$ python -q
>>> import numpy as np
>>> np.set_printoptions(precision=2, suppress=True, linewidth=120, floatmode="fixed")
>>> def rnd(a):
...     return np.round(a, 2) + 0
... 
>>> A2 = np.array([[0, 2, 0], [-2, 2, -1], [-2, 0, -2], [1, 0, 1]])
>>> arr = A2.T @ A2
>>> arr
array([[ 9, -4,  7],
       [-4,  8, -2],
       [ 7, -2,  6]])
>>> # equal to its transpose
>>> rng = np.random.default_rng(813608)
>>> z = rng.permutation(3)
>>> A2 = arr[:, z] * rng.choice([-1, 1], 3)
>>> A2
array([[-4, -9, -7],
       [ 8,  4,  2],
       [-2, -7, -6]])
>>> U, _, Vt = np.linalg.svd(arr.T @ A2)
>>> rnd(U @ Vt)
array([[ 0.00, -1.00,  0.00],
       [ 1.00,  0.00,  0.00],
       [ 0.00,  0.00, -1.00]])
>>> ev, vecs = np.linalg.eigh(arr)
>>> rnd(np.linalg.eigvalsh(arr + 5 * np.eye(3)))
array([ 5.20, 10.97, 21.83])
>>> rnd(vecs @ np.diag(ev) @ vecs.T)
array([[ 9.00, -4.00,  7.00],
       [-4.00,  8.00, -2.00],
       [ 7.00, -2.00,  6.00]])
>>> rnd(ev)
array([ 0.20,  5.97, 16.83])
>>> np.abs(vecs[:, -1]).round(6).argmax()
np.int64(0)
>>> rnd(vecs.T @ vecs)
array([[1.00, 0.00, 0.00],
       [0.00, 1.00, 0.00],
       [0.00, 0.00, 1.00]])
>>> rnd(vecs.T @ arr @ vecs)
array([[ 0.20,  0.00,  0.00],
       [ 0.00,  5.97,  0.00],
       [ 0.00,  0.00, 16.83]])
>>> J = np.loadtxt("dump.csv", delimiter=",")
>>> J
array([[ 0.00,  2.00,  3.00,  0.00],
       [ 2.00,  1.00,  2.00,  0.00],
       [ 3.00,  1.00,  3.00,  3.00],
       [ 1.00,  1.00,  3.00,  0.00],
       [10.00,  7.00, 13.00,  0.00]])
>>> # row 4 dominates
>>> q, vecs = np.linalg.qr(J[:, :2])[0], np.linalg.qr(J[:, 2:])[0]
>>> sigma = np.linalg.svd(q.T @ vecs, compute_uv=False)
>>> rnd(np.linalg.norm(q @ q.T - vecs @ vecs.T, 2))
np.float64(0.87)
>>> A2 = np.c_[J[:, :3] @ np.array([[2, 0, 4], [5, -4, 0], [5, 3, 0]]), np.array([1, 0, 2, 1, 0])]
>>> A2
array([[ 25.00,   1.00,   0.00,   1.00],
       [ 19.00,   2.00,   8.00,   0.00],
       [ 26.00,   5.00,  12.00,   2.00],
       [ 22.00,   5.00,   4.00,   1.00],
       [120.00,  11.00,  40.00,   0.00]])
>>> np.linalg.matrix_rank(np.c_[J, A2])
np.int64(5)
>>> rnd(np.linalg.lstsq(J, A2[:, 0])[0])
array([2.00, 5.00, 5.00, 0.00])
>>> rnd(np.linalg.norm(np.linalg.qr(J)[0].T @ A2, axis=0) ** 2 / ((A2 ** 2).sum(axis=0) + 1e-12))
array([1.00, 1.00, 1.00, 0.99])
>>> np.linalg.matrix_rank(A2)
np.int64(4)
>>> z = rng.permutation(4)
>>> A2 = J[:, z] * rng.choice([-1, 1], 4)
>>> A2
array([[ -2.00,  -3.00,   0.00,   0.00],
       [ -1.00,  -2.00,   0.00,   2.00],
       [ -1.00,  -3.00,   3.00,   3.00],
       [ -1.00,  -3.00,   0.00,   1.00],
       [ -7.00, -13.00,   0.00,  10.00]])
>>> U, _, Vt = np.linalg.svd(J.T @ A2)
>>> rnd(U @ Vt)
array([[ 0.00,  0.00,  0.00,  1.00],
       [-1.00,  0.00,  0.00,  0.00],
       [ 0.00, -1.00,  0.00,  0.00],
       [ 0.00,  0.00,  1.00,  0.00]])
>>> rnd(np.linalg.lstsq(J, A2)[0])
array([[ 0.00,  0.00,  0.00,  1.00],
       [-1.00,  0.00,  0.00,  0.00],
       [ 0.00, -1.00,  0.00,  0.00],
       [ 0.00,  0.00,  1.00,  0.00]])
>>> vec = np.array([-1, -1, 0, 0])
>>> (J @ vec).argmax()
np.int64(0)
>>> J @ np.eye(4)[0]
array([ 0.00,  2.00,  3.00,  1.00, 10.00])
>>> np.sign((J @ vec).round(6))
array([-1.00, -1.00, -1.00, -1.00, -1.00])
>>> J * vec
array([[ -0.00,  -2.00,   0.00,   0.00],
       [ -2.00,  -1.00,   0.00,   0.00],
       [ -3.00,  -1.00,   0.00,   0.00],
       [ -1.00,  -1.00,   0.00,   0.00],
       [-10.00,  -7.00,   0.00,   0.00]])
>>> K = np.load("data.npy")
>>> K
array([[ -7.52, -15.24, -11.38, -15.24],
       [ -4.98, -11.25,  -8.07, -11.25],
       [ -2.39,  -7.12,  -4.55,  -7.12],
       [  0.16,  -2.66,  -0.72,  -2.66],
       [  0.54,  -0.68,   0.41,  -0.68],
       [  0.47,  -0.55,   0.39,  -0.55],
       [  0.31,  -0.33,   0.28,  -0.33],
       [ -0.72,   0.82,  -0.83,   0.82],
       [ -0.79,   0.93,  -0.92,   0.93],
       [ -0.92,   1.13,  -1.09,   1.13],
       [ -1.54,   2.54,  -2.02,   2.54],
       [ -1.56,   2.61,  -2.05,   2.61],
       [ -1.75,   3.35,  -2.40,   3.35],
       [ -2.10,   6.53,  -3.39,   6.53],
       [ -0.39,  22.02,  -4.12,  22.02],
       [ -0.05,  23.76,  -4.02,  23.76]])
>>> # columns 1 and 3 are equal
>>> rank = np.linalg.matrix_rank(K)
>>> rank
np.int64(3)
>>> N = np.linalg.svd(K)[2][rank:].T
>>> rnd(N[:, 0] / N[np.abs(N[:, 0]).round(6).argmax(), 0])
array([ 0.00,  1.00,  0.00, -1.00])
>>> rnd(K @ N)
array([[0.00],
       [0.00],
       [0.00],
       [0.00],
       [0.00],
       [0.00],
       [0.00],
       [0.00],
       [0.00],
       [0.00],
       [0.00],
       [0.00],
       [0.00],
       [0.00],
       [0.00],
       [0.00]])
>>> [int(np.linalg.matrix_rank(np.delete(K, i, axis=0))) for i in range(16)]
[3, 3, 3, 3, 3, 3, 3, 3, 3, 3, 3, 3, 3, 3, 3, 3]
>>> cen = K - K.mean(axis=0)
>>> vecs = np.linalg.svd(cen)[2][:3]
>>> A2 = cen - cen @ vecs.T @ vecs
>>> rnd(np.cov(cen @ vecs.T, rowvar=False))
array([[201.86,   0.00,   0.00],
       [  0.00,  12.12,   0.00],
       [  0.00,   0.00,   0.19]])
>>> rnd((cen @ vecs.T).std(axis=0))
array([13.76,  3.37,  0.42])
>>> rnd(np.linalg.norm(A2) / np.linalg.norm(cen))
np.float64(0.0)
>>> C2 = np.cov(K, rowvar=False)
>>> rnd(np.linalg.eigvalsh(C2)[::-1])
array([201.86,  12.12,   0.19,   0.00])
>>> np.argwhere(np.triu(np.abs(np.corrcoef(K.T)) > 0.8, 1))
array([[0, 2],
       [1, 3]])
>>> rnd(np.median(K, axis=0))
array([-0.86,  0.88, -2.04,  0.88])
>>> M = np.loadtxt("case5.csv", delimiter=",")
>>> rnd(M)
array([[-0.71,  0.41,  0.58],
       [ 0.00, -0.82,  0.58],
       [ 0.71,  0.41,  0.58]])
>>> # keeps lengths
>>> hat = np.triu(np.array([[0, -3, -1], [1, -2, -3], [1, 3, 2]]), 1) + np.eye(3)
>>> A2 = hat @ M @ np.linalg.inv(hat)
>>> rnd(np.linalg.det(A2))
np.float64(1.0)
>>> rnd(A2)
array([[ -1.41,  -1.79,  -8.53],
       [ -2.12,  -8.41, -28.49],
       [  0.71,   2.53,   8.87]])
>>> rnd(np.linalg.norm(A2, 2) / np.linalg.norm(A2))
np.float64(1.0)
>>> np.linalg.matrix_rank(A2, rtol=0.1)
np.int64(1)
>>> np.linalg.cond(A2) > 100
np.True_
>>> z = rng.permutation(3)
>>> z
array([2, 1, 0])
>>> A2 = M[z][:, z]
>>> rnd(np.linalg.det(A2)), rnd(np.linalg.det(M[z]))
(np.float64(1.0), np.float64(-1.0))
>>> rnd(np.sort(np.abs(np.linalg.eigvals(A2))))
array([1.00, 1.00, 1.00])
>>> rnd(A2)
array([[ 0.58,  0.41,  0.71],
       [ 0.58, -0.82,  0.00],
       [ 0.58,  0.41, -0.71]])
>>> rnd(np.trace(A2))
np.float64(-0.95)
>>> vec = np.array([-7, -6, -9])
>>> (M @ vec).argmax()
np.int64(1)
>>> rnd(M * vec)
array([[ 4.95, -2.45, -5.20],
       [ 0.00,  4.90, -5.20],
       [-4.95, -2.45, -5.20]])
>>> np.sign((M @ vec).round(6))
array([-1.00, -1.00, -1.00])
>>> rnd((M * vec).sum(axis=1))
array([ -2.70,  -0.30, -12.60])
>>> rnd(M @ np.ones(3))
array([ 0.28, -0.24,  1.69])
>>> f = np.array([2, -1, 2])
>>> A2 = M + np.outer(f, np.eye(3)[2])
>>> np.linalg.matrix_rank(np.linalg.inv(A2) - np.linalg.inv(M), tol=1e-8)
np.int64(1)
>>> np.linalg.matrix_rank(A2 - M)
np.int64(1)
>>> A2 = np.array([[2, 2]])
>>> F = A2.T @ A2
>>> F
array([[4, 4],
       [4, 4]])
>>> # row 1 repeats row 0
>>> Z = K[[1, 14]].astype(float)
>>> for _ in range(6):
...     z = np.linalg.norm(K[:, None] - Z, axis=-1).argmin(axis=1)
...     Z = np.array([K[z == j].mean(axis=0) for j in range(2)])
... 
>>> z
array([0, 0, 0, 0, 0, 0, 0, 0, 0, 0, 0, 0, 0, 0, 1, 1])
>>> np.abs(Z[1] - Z[0]).argmax()
np.int64(1)
>>> rnd(Z)
array([[-1.63, -1.42, -2.60, -1.42],
       [-0.22, 22.89, -4.07, 22.89]])
>>> U, sigma, Vt = np.linalg.svd(F)
>>> vecs = Vt[:(sigma > 1e-8).sum()]
>>> vec = F[1] + -3 * F[0] + rng.integers(2) * np.eye(2)[1]
>>> vec
array([-8.00, -7.00])
>>> np.allclose(vecs.T @ vecs @ vec, vec)
False
>>> rnd(np.linalg.norm(vec - vecs.T @ vecs @ vec))
np.float64(0.71)
>>> E = np.loadtxt("mat.csv", delimiter=",")
>>> E
array([[  2.00,   8.00,   8.00,   9.00,   8.00],
       [  2.00,   8.00,   8.00,   9.00,   8.00],
       [ -4.00, -16.00, -16.00, -18.00, -16.00],
       [  4.00,  16.00,  16.00,  18.00,  16.00],
       [  4.00,  16.00,  16.00,  18.00,  16.00]])
>>> U, sigma, Vt = np.linalg.svd(E)
>>> vecs = Vt[:(sigma > 1e-8).sum()]
>>> vec = E[3] + 3 * E[4] + rng.integers(2) * np.eye(5)[3]
>>> vec
array([16.00, 64.00, 64.00, 73.00, 64.00])
>>> np.linalg.matrix_rank(np.vstack([E, vec]))
np.int64(2)
>>> rnd(vecs.T @ vecs)
array([[0.01, 0.06, 0.06, 0.06, 0.06],
       [0.06, 0.23, 0.23, 0.26, 0.23],
       [0.06, 0.23, 0.23, 0.26, 0.23],
       [0.06, 0.26, 0.26, 0.29, 0.26],
       [0.06, 0.23, 0.23, 0.26, 0.23]])
>>> rnd(np.diag(vecs.T @ vecs))
array([0.01, 0.23, 0.23, 0.29, 0.23])
>>> rnd(np.abs(np.linalg.eigvals(E)).max())
np.float64(28.0)
>>> E @ E
array([[  56.00,  224.00,  224.00,  252.00,  224.00],
       [  56.00,  224.00,  224.00,  252.00,  224.00],
       [-112.00, -448.00, -448.00, -504.00, -448.00],
       [ 112.00,  448.00,  448.00,  504.00,  448.00],
       [ 112.00,  448.00,  448.00,  504.00,  448.00]])
>>> rnd(np.linalg.matrix_power(E, 4))
array([[  43904.00,  175616.00,  175616.00,  197568.00,  175616.00],
       [  43904.00,  175616.00,  175616.00,  197568.00,  175616.00],
       [ -87808.00, -351232.00, -351232.00, -395136.00, -351232.00],
       [  87808.00,  351232.00,  351232.00,  395136.00,  351232.00],
       [  87808.00,  351232.00,  351232.00,  395136.00,  351232.00]])
>>> np.allclose(E @ E.T, E.T @ E)
False
>>> feats = np.array([[-5, 0, -2], [5, 0, 2], [5, 0, 2], [-10, 0, -4], [-10, 0, -4]])
>>> # rows 1 and 2 are equal
>>> np.unravel_index(np.abs(feats).argmax(), feats.shape)
(np.int64(3), np.int64(0))
>>> rnd(np.linalg.norm(feats))
np.float64(17.86)
>>> feats.sum(axis=0)
array([-15,   0,  -6])
>>> feats - feats[0]
array([[ 0,  0,  0],
       [10,  0,  4],
       [10,  0,  4],
       [-5,  0, -2],
       [-5,  0, -2]])
>>> feats[:, 3]
Traceback (most recent call last):
  File "<python-input-123>", line 1, in <module>
    feats[:, 3]
    ~~~~~^^^^^^
IndexError: index 3 is out of bounds for axis 1 with size 3
>>> np.diff(feats, axis=0)
array([[ 10,   0,   4],
       [  0,   0,   0],
       [-15,   0,  -6],
       [  0,   0,   0]])
>>> mat = np.array([[0, 0, 1], [0, 0, 0], [1, 0, 0]])
>>> # splits into 2 blocks
>>> hat = np.triu(np.array([[0, 2, 0], [1, 2, 3], [3, 2, 2]]), 1) + np.eye(3)
>>> A2 = hat @ mat @ np.linalg.inv(hat)
>>> rnd(np.poly(A2))
array([ 1.00,  0.00, -1.00,  0.00])
>>> np.linalg.matrix_rank(A2)
np.int64(2)
>>> A2
array([[ 0.00,  0.00,  1.00],
       [ 3.00, -6.00, 18.00],
       [ 1.00, -2.00,  6.00]])
